$ python3 -q
>>> import numpy as np
>>> import numpy.linalg as la
>>> np.set_printoptions(precision=4, suppress=True, linewidth=120)
>>> def tidy(a):
...     return np.round(a, 4) + 0
... 
>>> M = np.loadtxt("mat.csv", delimiter=",")
>>> tidy(M)
array([[0.4444, 0.3333, 0.2222],
       [0.3333, 0.3333, 0.3333],
       [0.4   , 0.4   , 0.2   ]])
>>> # a transition matrix
>>> q, vecs = la.qr(M[:, :1])[0], la.qr(M[:, 1:])[0]
>>> s = la.svd(q.T @ vecs, compute_uv=False)
>>> tidy(np.degrees(np.arccos(s.clip(0, 1))))
array([7.829])
>>> tidy(la.det(M[::-1]))
np.float64(0.0074)
>>> tidy(la.eigvals(M).sum().real)
np.float64(0.9778)
>>> tidy(la.det(2 * M)), tidy(la.det(M))
(np.float64(-0.0593), np.float64(-0.0074))
>>> tidy(la.det(M.T))
np.float64(-0.0074)
>>> tidy((M - M.T) / 2)
array([[ 0.    ,  0.    , -0.0889],
       [ 0.    ,  0.    , -0.0333],
       [ 0.0889,  0.0333,  0.    ]])
>>> np.allclose(M @ M.T, M.T @ M)
False
>>> print(tidy(la.det(M)))
-0.0074
>>> E = np.abs(np.array([[8, -4, 6], [-3, -3, 6], [0, -8, -1]])) + np.eye(3)
>>> E = E / E.sum(axis=1, keepdims=True)
>>> tidy(E)
array([[0.4737, 0.2105, 0.3158],
       [0.2308, 0.3077, 0.4615],
       [0.    , 0.8   , 0.2   ]])
>>> rng = np.random.default_rng(1)
>>> z = rng.permutation(3)
>>> other = E[:, z] * rng.choice([-1, 1], 3)
>>> tidy(other)
array([[-0.4737, -0.2105,  0.3158],
       [-0.2308, -0.3077,  0.4615],
       [ 0.    , -0.8   ,  0.2   ]])
>>> left, _, vt = la.svd(E.T @ other)
>>> tidy(la.lstsq(E, other)[0])
array([[-1.,  0.,  0.],
       [ 0., -1.,  0.],
       [ 0.,  0.,  1.]])
>>> w, vecs = la.eig(E)
>>> tidy(np.sort(la.eigvals(E.T)))
array([-0.3212,  0.3025,  1.    ])
>>> tidy(np.sort(la.eigvals(la.inv(E))))
array([-3.1137,  1.    ,  3.3053])
>>> tidy(np.prod(w))
np.float64(-0.0972)
>>> tidy(E @ vecs[:, 0] - w[0] * vecs[:, 0])
array([0., 0., 0.])
>>> tidy(np.sort(la.eigvals(E @ E)))
array([0.0915, 0.1031, 1.    ])
>>> other = np.array([[1, 3], [0, 3], [2, 2]])
>>> la.matrix_rank(np.vstack([E, other.T]))
np.int64(3)
>>> print(np.vstack([E, other.T]).shape)
(5, 3)
>>> tidy(E @ other)
array([[1.1053, 2.6842],
       [1.1538, 2.5385],
       [0.4   , 2.8   ]])
>>> tidy(np.einsum("ik,kj->ji", E, other))
array([[1.1053, 1.1538, 0.4   ],
       [2.6842, 2.5385, 2.8   ]])
>>> other = np.array([[1, 2], [-2, 2]])
>>> W2 = np.kron(other, E)
>>> tidy(la.norm(W2, 2)), tidy(la.norm(other, 2) * la.norm(E, 2))
(np.float64(3.129), np.float64(3.129))
>>> tidy(W2)
array([[ 0.4737,  0.2105,  0.3158,  0.9474,  0.4211,  0.6316],
       [ 0.2308,  0.3077,  0.4615,  0.4615,  0.6154,  0.9231],
       [ 0.    ,  0.8   ,  0.2   ,  0.    ,  1.6   ,  0.4   ],
       [-0.9474, -0.4211, -0.6316,  0.9474,  0.4211,  0.6316],
       [-0.4615, -0.6154, -0.9231,  0.4615,  0.6154,  0.9231],
       [ 0.    , -1.6   , -0.4   ,  0.    ,  1.6   ,  0.4   ]])
>>> W2.shape
(6, 6)
>>> print(la.matrix_rank(W2))
6
>>> q, vecs = la.qr(E[:, :1])[0], la.qr(E[:, 1:])[0]
>>> s = la.svd(q.T @ vecs, compute_uv=False)
>>> (s > 0.9).sum()
np.int64(0)
>>> print(tidy(la.norm(q @ q.T - vecs @ vecs.T, 2)))
1.0
>>> K = np.maximum(np.array([[2, -1],
...     [5, 0],
...     [0, 1],
...     [-3, -3],
...     [2, -4],
...     [2, 5],
...     [-1, 0],
...     [-4, 2],
...     [3, -3],
...     [-1, -4],
...     [0, -5],
...     [3, 4],
...     [3, 0],
...     [1, 5],
...     [-4, 4],
...     [2, -4],
...     [5, -1]]) @ np.array([[0, 0, 0, 2], [0, 1, 1, -1]]) + np.array([2, 0, 2, 1]), 0)
>>> K
array([[ 2,  0,  1,  6],
       [ 2,  0,  2, 11],
       [ 2,  1,  3,  0],
       [ 2,  0,  0,  0],
       [ 2,  0,  0,  9],
       [ 2,  5,  7,  0],
       [ 2,  0,  2,  0],
       [ 2,  2,  4,  0],
       [ 2,  0,  0, 10],
       [ 2,  0,  0,  3],
       [ 2,  0,  0,  6],
       [ 2,  4,  6,  3],
       [ 2,  0,  2,  7],
       [ 2,  5,  7,  0],
       [ 2,  4,  6,  0],
       [ 2,  0,  0,  9],
       [ 2,  0,  1, 12]])
>>> z = rng.permutation(4)
>>> other = K[:, z] * rng.choice([-1, 1], 4)
>>> other
array([[ 6, -2,  0,  1],
       [11, -2,  0,  2],
       [ 0, -2, -1,  3],
       [ 0, -2,  0,  0],
       [ 9, -2,  0,  0],
       [ 0, -2, -5,  7],
       [ 0, -2,  0,  2],
       [ 0, -2, -2,  4],
       [10, -2,  0,  0],
       [ 3, -2,  0,  0],
       [ 6, -2,  0,  0],
       [ 3, -2, -4,  6],
       [ 7, -2,  0,  2],
       [ 0, -2, -5,  7],
       [ 0, -2, -4,  6],
       [ 9, -2,  0,  0],
       [12, -2,  0,  1]])
>>> left, _, vt = la.svd(K.T @ other)
>>> tidy(left @ vt)
array([[ 0., -1.,  0.,  0.],
       [ 0.,  0., -1.,  0.],
       [ 0.,  0.,  0.,  1.],
       [ 1.,  0.,  0.,  0.]])
>>> K.ravel(order="F")
array([ 2,  2,  2,  2,  2,  2,  2,  2,  2,  2,  2,  2,  2,  2,  2,  2,  2,  0,  0,  1,  0,  0,  5,  0,  2,  0,  0,  0,
        4,  0,  5,  4,  0,  0,  1,  2,  3,  0,  0,  7,  2,  4,  0,  0,  0,  6,  2,  7,  6,  0,  1,  6, 11,  0,  0,  9,
        0,  0,  0, 10,  3,  6,  3,  7,  0,  0,  9, 12])
>>> K.reshape(2, -1)
array([[ 2,  0,  1,  6,  2,  0,  2, 11,  2,  1,  3,  0,  2,  0,  0,  0,  2,  0,  0,  9,  2,  5,  7,  0,  2,  0,  2,
         0,  2,  2,  4,  0,  2,  0],
       [ 0, 10,  2,  0,  0,  3,  2,  0,  0,  6,  2,  4,  6,  3,  2,  0,  2,  7,  2,  5,  7,  0,  2,  4,  6,  0,  2,
         0,  0,  9,  2,  0,  1, 12]])
>>> T = K.reshape(17, 2, -1)
>>> T.sum(axis=1)
array([[ 3,  6],
       [ 4, 11],
       [ 5,  1],
       [ 2,  0],
       [ 2,  9],
       [ 9,  5],
       [ 4,  0],
       [ 6,  2],
       [ 2, 10],
       [ 2,  3],
       [ 2,  6],
       [ 8,  7],
       [ 4,  7],
       [ 9,  5],
       [ 8,  4],
       [ 2,  9],
       [ 3, 12]])
>>> print(np.swapaxes(T, 1, 2)[3])
[[2 0]
 [0 0]]
>>> T.transpose(1, 0, 2)
array([[[ 2,  0],
        [ 2,  0],
        [ 2,  1],
        [ 2,  0],
        [ 2,  0],
        [ 2,  5],
        [ 2,  0],
        [ 2,  2],
        [ 2,  0],
        [ 2,  0],
        [ 2,  0],
        [ 2,  4],
        [ 2,  0],
        [ 2,  5],
        [ 2,  4],
        [ 2,  0],
        [ 2,  0]],

       [[ 1,  6],
        [ 2, 11],
        [ 3,  0],
        [ 0,  0],
        [ 0,  9],
        [ 7,  0],
        [ 2,  0],
        [ 4,  0],
        [ 0, 10],
        [ 0,  3],
        [ 0,  6],
        [ 6,  3],
        [ 2,  7],
        [ 7,  0],
        [ 6,  0],
        [ 0,  9],
        [ 1, 12]]])
>>> print(np.einsum("ihd,ihd->ih", T, T))
[[  4  37]
 [  4 125]
 [  5   9]
 [  4   0]
 [  4  81]
 [ 29  49]
 [  4   4]
 [  8  16]
 [  4 100]
 [  4   9]
 [  4  36]
 [ 20  45]
 [  4  53]
 [ 29  49]
 [ 20  36]
 [  4  81]
 [  4 145]]
>>> other = np.c_[K[:, :3] @ np.array([[-1, -3, 2], [1, -1, -2], [0, 0, 2]]), np.array([0, 3, 1, -2, 3, -2, -1, -2, -1, 1, -2, -3, 0, 2, -1, -3, 2])]
>>> print(other)
[[ -2  -6   6   0]
 [ -2  -6   8   3]
 [ -1  -7   8   1]
 [ -2  -6   4  -2]
 [ -2  -6   4   3]
 [  3 -11   8  -2]
 [ -2  -6   8  -1]
 [  0  -8   8  -2]
 [ -2  -6   4  -1]
 [ -2  -6   4   1]
 [ -2  -6   4  -2]
 [  2 -10   8  -3]
 [ -2  -6   8   0]
 [  3 -11   8   2]
 [  2 -10   8  -1]
 [ -2  -6   4  -3]
 [ -2  -6   6   2]]
>>> tidy(la.lstsq(K, other[:, 0])[0])
array([-1.,  1.,  0.,  0.])
>>> tidy(la.norm(other - K @ la.lstsq(K, other)[0], axis=0))
array([0.    , 0.    , 0.    , 7.1382])
>>> vec = np.array([3, -1, 2, -2])
>>> y = K @ vec
>>> c, lr = np.zeros(4), 1 / la.norm(K, 2) ** 2
>>> for i in range(40):
...     c -= lr * K.T @ (K @ c - y)
...     if i % 10 == 0: print(i, round(la.norm(K @ c - y), 4))
... 
0 25.2209
10 9.915
20 8.4032
30 7.1317
>>> tidy(la.cond(K))
np.float64(14.8313)
>>> tidy(c)
array([ 1.7081,  0.3191,  1.579 , -1.6773])
>>> other = K[0, 0] * K[1:] - np.outer(K[1:, 0], K[0])
>>> other
array([[  0,   0,   2,  10],
       [  0,   2,   4, -12],
       [  0,   0,  -2, -12],
       [  0,   0,  -2,   6],
       [  0,  10,  12, -12],
       [  0,   0,   2, -12],
       [  0,   4,   6, -12],
       [  0,   0,  -2,   8],
       [  0,   0,  -2,  -6],
       [  0,   0,  -2,   0],
       [  0,   8,  10,  -6],
       [  0,   0,   2,   2],
       [  0,  10,  12, -12],
       [  0,   8,  10, -12],
       [  0,   0,  -2,   6],
       [  0,   0,   0,  12]])
>>> K[:, 0] / K[0, 0]
array([1., 1., 1., 1., 1., 1., 1., 1., 1., 1., 1., 1., 1., 1., 1., 1., 1.])
>>> la.matrix_rank(other), la.matrix_rank(K)
(np.int64(3), np.int64(4))
>>> np.flatnonzero(~other.round(6).any(axis=1))
array([], dtype=int64)
